$ ipython --no-banner

In [1]: import numpy as np

In [2]: import numpy.linalg as la

In [3]: np.set_printoptions(precision=1, suppress=True, linewidth=200)

In [4]: rnd = lambda a: np.round(a, 1) + 0

In [5]: basis = np.array([[1.3, 0.0, 1.0, 1.1]])

In [6]: rng = np.random.default_rng(166)

In [7]: M = np.array([[2],
   ...:     [-1],
   ...:     [-2],
   ...:     [1],
   ...:     [-2],
   ...:     [-2],
   ...:     [1],
   ...:     [-1],
   ...:     [2],
   ...:     [-2],
   ...:     [-1],
   ...:     [-1],
   ...:     [-2],
   ...:     [2],
   ...:     [2],
   ...:     [0],
   ...:     [0],
   ...:     [1],
   ...:     [-2],
   ...:     [-1],
   ...:     [0],
   ...:     [-1],
   ...:     [1],
   ...:     [2],
   ...:     [-1],
   ...:     [-1],
   ...:     [2],
   ...:     [1],
   ...:     [-2]]) @ basis + 0.1 * rng.normal(size=(29, 4))

In [8]: print(rnd(M))
[[ 2.5  0.1  2.1  2.2]
 [-1.3 -0.1 -1.1 -1.1]
 [-2.5  0.1 -1.9 -2.1]
 [ 1.  -0.1  0.9  1.1]
 [-2.6  0.2 -1.8 -2. ]
 [-2.5  0.2 -1.9 -2.2]
 [ 1.4  0.1  1.   1.1]
 [-1.3  0.1 -1.1 -1.1]
 [ 2.8  0.   2.2  2.3]
 [-2.8 -0.2 -1.9 -2.2]
 [-1.4  0.  -0.8 -1.1]
 [-1.4  0.1 -1.1 -1.2]
 [-2.4  0.1 -2.1 -2.3]
 [ 2.7  0.1  1.7  2.3]
 [ 2.5  0.   2.   2.1]
 [ 0.   0.   0.  -0.1]
 [-0.2  0.1  0.1  0.1]
 [ 1.3  0.   0.9  1.2]
 [-2.6 -0.1 -2.1 -2.3]
 [-1.4  0.3 -1.1 -1.3]
 [ 0.   0.   0.   0.1]
 [-1.3  0.  -1.  -1.2]
 [ 1.2 -0.1  1.   1. ]
 [ 2.5 -0.1  2.   2.3]
 [-1.5  0.  -1.1 -1.1]
 [-1.3  0.  -1.  -1.1]
 [ 2.4  0.   2.   2.3]
 [ 1.3  0.   0.9  1.1]
 [-2.6 -0.1 -1.8 -2.3]]

In [9]: gram = np.cov(M, rowvar=False)

In [10]: print(rnd(gram))
[[3.8 0.  2.9 3.3]
 [0.  0.  0.  0. ]
 [2.9 0.  2.2 2.5]
 [3.3 0.  2.5 2.9]]

In [11]: print(rnd(M.std(axis=0)))
[1.9 0.1 1.5 1.7]

In [12]: print(rnd(la.eigvalsh(gram)[::-1]))
[8.9 0.  0.  0. ]

In [13]: print(rnd(np.median(M, axis=0)))
[-1.3  0.  -0.8 -1.1]

In [14]: print(np.argwhere(np.triu(np.abs(np.corrcoef(M.T)) > 0.8, 1)))
[[0 2]
 [0 3]
 [2 3]]

In [15]: print(np.argsort(-M.std(axis=0).round(6), kind="stable"))
[0 3 2 1]

In [16]: u = np.array([-2, 1, 0])

In [17]: print(rnd(np.convolve(M[15], u)))
[ 0.   0.   0.   0.3 -0.1  0. ]

In [18]: print(rnd(np.array([np.convolve(row, u, "same") for row in M])))
[[ 2.4 -4.2 -2.2  2.2]
 [-1.1  2.   1.2 -1.1]
 [-2.7  3.8  2.4 -2.1]
 [ 1.1 -1.9 -1.3  1.1]
 [-2.9  3.8  2.2 -2. ]
 [-2.8  3.9  2.5 -2.2]
 [ 1.2 -1.9 -1.3  1.1]
 [-1.6  2.3  1.1 -1.1]
 [ 2.8 -4.5 -2.4  2.3]
 [-2.4  3.6  2.5 -2.2]
 [-1.4  1.7  1.3 -1.1]
 [-1.7  2.3  1.3 -1.2]
 [-2.5  4.2  2.4 -2.3]
 [ 2.5 -3.4 -3.   2.3]
 [ 2.5 -4.1 -2.2  2.1]
 [ 0.   0.   0.3 -0.1]
 [-0.4 -0.1 -0.1  0.1]
 [ 1.3 -1.8 -1.6  1.2]
 [-2.4  4.2  2.5 -2.3]
 [-1.9  2.5  1.4 -1.3]
 [ 0.  -0.1 -0.1  0.1]
 [-1.2  2.   1.3 -1.2]
 [ 1.3 -2.1 -1.   1. ]
 [ 2.7 -4.1 -2.5  2.3]
 [-1.4  2.2  1.2 -1.1]
 [-1.4  2.   1.1 -1.1]
 [ 2.4 -3.9 -2.5  2.3]
 [ 1.2 -1.8 -1.4  1.1]
 [-2.5  3.6  2.8 -2.3]]

In [19]: print(round(np.log10(la.cond(M))))
2

In [20]: O, _ = la.qr(np.array([[-0.3, -0.8, -2.1], [-0.2, 0.6, 1.3], [-0.9, 1.0, 1.1]]))

In [21]: evals = np.array([1, 2, 0])

In [22]: J = O @ np.diag(evals) @ O.T

In [23]: print(rnd(J))
[[ 1.7 -0.6 -0.1]
 [-0.6  0.3  0.4]
 [-0.1  0.4  1. ]]

In [24]: # looks like rank 2

In [25]: u, g = J[2], J[1]

In [26]: print(rnd(u @ g))
0.5

In [27]: print(rnd(u @ u))
1.1

In [28]: p = (u @ g) / (u @ u) * u

In [29]: print(rnd(p))
[-0.1  0.2  0.5]

In [30]: print(la.matrix_rank(np.outer(u, g)))
1

In [31]: print(rnd(g - p))
[-0.6  0.1 -0.1]

In [32]: print(rnd(np.outer(u, g)))
[[ 0.1  0.   0. ]
 [-0.2  0.1  0.1]
 [-0.6  0.3  0.3]]

In [33]: u = np.array([0, 1])

In [34]: print(rnd(np.cross(J[2, :3], J[0, :3])))
[ 0.5  1.6 -0.5]

In [35]: print(rnd(np.array([np.convolve(row, u, "same") for row in J])))
[[ 0.   1.7 -0.6]
 [ 0.  -0.6  0.3]
 [ 0.  -0.1  0.4]]

In [36]: print(rnd(np.convolve(J[2], u)))
[ 0.  -0.1  0.4  1. ]

In [37]: K = np.loadtxt("x.csv", delimiter=",")

In [38]: print(K)
[[ 0.3  0.5 -0.7  0.5]
 [-0.7  0.   0.   0.5]
 [-2.8  1.1 -1.   0.1]
 [ 1.2  0.2 -0.2  0. ]
 [-0.2 -1.5  1.5 -1.3]
 [ 0.   1.4 -1.5 -0.5]
 [-0.3 -0.3  0.3 -0.4]
 [-1.9 -0.7  0.7  0. ]
 [ 0.5  0.9 -0.9  0.6]
 [-0.5 -0.2  0.2 -0.1]
 [-0.2 -1.3  1.2  0.6]
 [-0.3 -0.4  0.3  1.1]
 [ 1.1 -1.5  1.5  2.6]
 [ 0.1  0.7 -0.6  0.1]
 [ 0.8 -1.6  1.7  0.5]
 [-0.4  0.5 -0.6  0. ]
 [-0.7 -0.7  0.7 -1. ]
 [-0.1  0.2 -0.2 -0.6]
 [-1.5 -2.5  2.4 -0.9]
 [-1.5 -1.2  1.2 -0.9]
 [-1.   1.8 -2.   0.6]
 [-0.6  0.5 -0.4  0.8]
 [-0.1  1.8 -1.8  0.6]
 [ 0.1 -0.5  0.7 -1. ]
 [-1.4 -0.6  0.6 -0.3]
 [ 1.1  1.2 -1.3  1.8]
 [ 1.6 -0.8  0.7  0.6]]

In [39]: K @ K
---------------------------------------------------------------------------
ValueError                                Traceback (most recent call last)
Cell In[39], line 1
----> 1 K @ K

ValueError: matmul: Input operand 1 has a mismatch in its core dimension 0, with gufunc signature (n?,k),(k,m?)->(n?,m?) (size 27 is different from 4)

In [40]: gram = K.T @ K

In [41]: print(np.allclose(gram, gram.T))
True

In [42]: print(la.matrix_rank(gram))
4

In [43]: print((K @ K.T).shape)
(27, 27)

In [44]: print(rnd(la.eigvalsh(gram)[::-1]))
[66.8 32.9 14.4  0.1]

In [45]: print(rnd(la.svd(K, compute_uv=False) ** 2))
[66.8 32.9 14.4  0.1]
